$ ipython --no-banner

In [1]: import numpy as np

In [2]: from numpy import linalg as LA

In [3]: np.set_printoptions(suppress=True, linewidth=100)

In [4]: def rnd(a):
   ...:     return np.round(a, 2) + 0
   ...: 

In [5]: X = np.load("out3.npy")

In [6]: print(rnd(X))
[[-0.41  4.8  -0.59  6.11]
 [ 1.53  1.48 -2.53  4.7 ]
 [-0.5   4.13 -0.5  -0.5 ]
 [ 2.09  0.49 -3.09  4.04]
 [ 1.26  1.66 -2.26  2.62]
 [ 2.36 -0.68 -3.36 -1.78]
 [-2.38  7.31  1.38  0.59]
 [-0.76  4.73 -0.24  0.88]
 [ 1.61  1.03 -2.61  2.08]
 [ 1.85  1.02 -2.85  5.23]
 [-0.92  5.36 -0.08  3.92]
 [ 1.26  2.12 -2.26  6.33]
 [ 0.82  2.92 -1.82  7.03]
 [ 2.7  -0.97 -3.7   0.39]]

In [7]: Uu, sv, VT = LA.svd(X)

In [8]: vecs = VT[:(sv > 1e-8).sum()]

In [9]: rng = np.random.default_rng(57419)

In [10]: x0 = X[5] + 2 * X[12] + rng.integers(2) * np.eye(4)[0]

In [11]: print(rnd(x0))
[ 5.    5.16 -7.   12.27]

In [12]: print(rnd(np.diag(vecs.T @ vecs)))
[0.33 0.97 0.7  1.  ]

In [13]: r = LA.matrix_rank(X)

In [14]: print(r)
3

In [15]: ns = LA.svd(X)[2][r:].T

In [16]: print([int(LA.matrix_rank(np.delete(X, i, axis=0))) for i in range(14)])
[3, 3, 3, 3, 3, 3, 3, 3, 3, 3, 3, 3, 3, 3]

In [17]: print(np.allclose(X @ ns, 0))
True

In [18]: B = X / np.sqrt((X ** 2).mean(axis=1, keepdims=True))

In [19]: print(LA.matrix_rank(B) == LA.matrix_rank(X))
True

In [20]: print(LA.matrix_rank(X - X.mean(axis=1, keepdims=True)))
3

In [21]: print(rnd(LA.norm(B, axis=1)))
[2. 2. 2. 2. 2. 2. 2. 2. 2. 2. 2. 2. 2. 2.]

In [22]: print(rnd(LA.norm(X, 2)))
18.25

In [23]: print(rnd(X[2] @ X[10]))
20.66

In [24]: print(LA.norm(X, axis=1).argmax())
12

In [25]: B = np.array([[5, 1], [2, -2], [5, -2], [4, 1]])

In [26]: W2 = np.array([[2, 2, 8, 1, 1, 3, 0, 0], [3, 2, 2, 6, 0, 2, 0, 0]])

In [27]: M = B @ W2

In [28]: print(M)
[[ 13  12  42  11   5  17   0   0]
 [ -2   0  12 -10   2   2   0   0]
 [  4   6  36  -7   5  11   0   0]
 [ 11  10  34  10   4  14   0   0]]

In [29]: r = LA.matrix_rank(M)

In [30]: print(r)
2

In [31]: ns = LA.svd(M)[2][r:].T

In [32]: print([int(LA.matrix_rank(M[:i])) for i in range(1, len(M) + 1)])
[1, 2, 2, 2]

In [33]: print(rnd(M @ ns))
[[0. 0. 0. 0. 0. 0.]
 [0. 0. 0. 0. 0. 0.]
 [0. 0. 0. 0. 0. 0.]
 [0. 0. 0. 0. 0. 0.]]

In [34]: print([int(LA.matrix_rank(M[:, :j + 1])) for j in range(8)])
[1, 2, 2, 2, 2, 2, 2, 2]

In [35]: print([int(LA.matrix_rank(np.delete(M, i, axis=0))) for i in range(4)])
[2, 2, 2, 2]

In [36]: feats = np.eye(8, dtype=int)[rng.permutation(8)]

In [37]: print(feats)
[[0 0 0 0 0 0 1 0]
 [1 0 0 0 0 0 0 0]
 [0 1 0 0 0 0 0 0]
 [0 0 1 0 0 0 0 0]
 [0 0 0 1 0 0 0 0]
 [0 0 0 0 0 0 0 1]
 [0 0 0 0 0 1 0 0]
 [0 0 0 0 1 0 0 0]]

In [38]: print(feats[:, 6] @ feats[:, 0])
0

In [39]: print(feats @ feats.T)
[[1 0 0 0 0 0 0 0]
 [0 1 0 0 0 0 0 0]
 [0 0 1 0 0 0 0 0]
 [0 0 0 1 0 0 0 0]
 [0 0 0 0 1 0 0 0]
 [0 0 0 0 0 1 0 0]
 [0 0 0 0 0 0 1 0]
 [0 0 0 0 0 0 0 1]]

In [40]: print(rnd(LA.norm(feats, axis=0)))
[1. 1. 1. 1. 1. 1. 1. 1.]

In [41]: w1 = np.array([[-2, -1], [-2, 0], [-2, 0], [2, 0], [0, 0], [2, 0], [-2, 2], [1, 0]])

In [42]: b = np.array([1, -4])

In [43]: act = np.maximum(M @ w1 + b, 0)

In [44]: print(LA.matrix_rank(act))
0

In [45]: W2 = np.array([[0, -1], [0, 3]])

In [46]: print((act @ W2).round(6).argmax(axis=1))
[0 0 0 0]

In [47]: print(w1 @ W2)
[[ 0 -1]
 [ 0  2]
 [ 0  2]
 [ 0 -2]
 [ 0  0]
 [ 0 -2]
 [ 0  8]
 [ 0 -1]]

In [48]: lab = rng.permutation(8)

In [49]: B = feats[:, lab] * rng.choice([-1, 1], 8)

In [50]: print(B)
[[ 0  0  0  0  0  0  0 -1]
 [ 0  0 -1  0  0  0  0  0]
 [ 0  0  0  0 -1  0  0  0]
 [ 0  0  0  0  0 -1  0  0]
 [ 0  0  0  0  0  0  1  0]
 [ 1  0  0  0  0  0  0  0]
 [ 0  0  0  1  0  0  0  0]
 [ 0 -1  0  0  0  0  0  0]]

In [51]: Uu, _, VT = LA.svd(feats.T @ B)

In [52]: print(lab)
[7 4 0 5 1 2 3 6]

In [53]: print(Uu @ VT)
[[ 0.  0. -1.  0.  0.  0.  0.  0.]
 [ 0.  0.  0.  0. -1.  0.  0.  0.]
 [ 0.  0.  0.  0.  0. -1.  0.  0.]
 [ 0.  0.  0.  0.  0.  0.  1.  0.]
 [ 0. -1.  0.  0.  0.  0.  0.  0.]
 [ 0.  0.  0.  1.  0.  0.  0.  0.]
 [ 0.  0.  0.  0.  0.  0.  0. -1.]
 [ 1.  0.  0.  0.  0.  0.  0.  0.]]

In [54]: gram = feats.T @ feats

In [55]: print(LA.matrix_rank(gram))
8

In [56]: lab = rng.integers(0, 2, 12)

In [57]: K = np.triu((lab[:, None] == lab) & (rng.random((12, 12)) < 0.8), 1).astype(int)

In [58]: K += K.T

In [59]: print(K)
[[0 0 0 0 1 1 0 0 1 1 1 0]
 [0 0 0 0 1 0 0 1 1 1 1 0]
 [0 0 0 1 0 0 1 0 0 0 0 1]
 [0 0 1 0 0 0 1 0 0 0 0 1]
 [1 1 0 0 0 1 0 1 0 0 0 0]
 [1 0 0 0 1 0 0 1 1 1 1 0]
 [0 0 1 1 0 0 0 0 0 0 0 0]
 [0 1 0 0 1 1 0 0 1 1 1 0]
 [1 1 0 0 0 1 0 1 0 1 1 0]
 [1 1 0 0 0 1 0 1 1 0 1 0]
 [1 1 0 0 0 1 0 1 1 1 0 0]
 [0 0 1 1 0 0 0 0 0 0 0 0]]

In [60]: print(rnd(LA.eigvalsh(K).min()))
-2.68

In [61]: print([round(float(LA.det(K[:i, :i])), 2) + 0 for i in range(1, 13)])
[0.0, 0.0, 0.0, 0.0, 0.0, -1.0, 2.0, -4.0, 0.0, 4.0, -8.0, 0.0]

In [62]: print(np.all(LA.eigvalsh(K) > 0))
False
